>>> import numpy as np
>>> np.set_printoptions(precision=2, suppress=True, linewidth=200, legacy="1.25")
>>> def rd(a):
...     return np.round(a, 2) + 0
... 
>>> mat = np.load("layer5.npy")
>>> mat
array([[  3.5 ,  14.71, -19.53,  -7.  ],
       [  4.52,  -2.83,   7.75,  -3.08],
       [ -4.56,   7.41, -18.47,   2.19],
       [  8.57,  18.98,   3.71,  -2.36],
       [ -4.8 ,  -1.28,  14.67,  -2.64],
       [ 10.39,  29.41,  17.12,  -0.64],
       [  4.84,  11.52,  45.69,   4.69],
       [ 13.89,   5.97,  -2.93,   4.79],
       [  8.52,  16.11,  -8.73,  -9.27],
       [ -2.11,   9.78,  16.  ,  15.4 ],
       [ 17.14, -17.86,  32.66,   2.16],
       [-15.8 ,  10.62,  13.26,   2.27],
       [  6.17,  11.69,  26.33,  -2.85],
       [ -6.13,  -2.74, -16.75,  -2.28],
       [  5.62, -13.75, -27.08,  -3.11],
       [ -4.57,  23.87,  -1.62,  -0.91],
       [ -8.06,  -7.61,  31.61,  -2.59],
       [ -9.33,  -7.39, -42.46,  -6.25],
       [ -2.48,  14.77,  45.95,   4.59],
       [  2.97, -29.09,  31.74,   2.51],
       [-21.61,  20.71,  -6.54,   1.34],
       [ -1.31,  -1.69, -15.07,   2.32],
       [  9.19,  -1.38,   0.65,   2.81],
       [ -5.45,  22.58, -15.3 ,   6.95],
       [ 16.26,  -5.61,  20.81,  -6.52],
       [ -3.63, -18.52,   9.11,  11.16],
       [ -4.41,   4.66, -40.35, -17.43],
       [ -1.38,  14.55, -22.33,   6.53],
       [ -8.04,  -4.1 ,  22.96,   5.06],
       [ -2.  ,  20.4 ,   2.52,  -4.16],
       [  5.51,   1.85,   7.35,   3.27],
       [ -4.9 , -37.55,  -2.2 ,   1.83],
       [ -7.86,  -3.23,   9.09,   8.94],
       [ -6.98, -15.32,   1.28,   7.77],
       [ -6.38, -20.06,  -5.53,  -2.76],
       [-15.19, -30.77, -22.09,  -1.87],
       [  6.92, -11.15, -14.12,   7.37]])
>>> cent = mat[[9, 36]].astype(float)
>>> for _ in range(5):
...     idx = np.linalg.norm(mat[:, None] - cent, axis=-1).argmin(axis=1)
...     cent = np.array([mat[idx == j].mean(axis=0) for j in range(2)])
... 
>>> idx
array([1, 0, 1, 0, 0, 0, 0, 1, 1, 0, 0, 0, 0, 1, 1, 1, 0, 1, 0, 0, 1, 1, 1, 1, 0, 0, 1, 1, 0, 0, 0, 1, 0, 1, 1, 1, 1])
>>> rd(cent)
array([[  1.2 ,   2.16,  19.91,   1.96],
       [ -2.35,  -0.59, -14.69,  -0.37]])
>>> rd(cent[1] - cent[0])
array([ -3.54,  -2.75, -34.6 ,  -2.32])
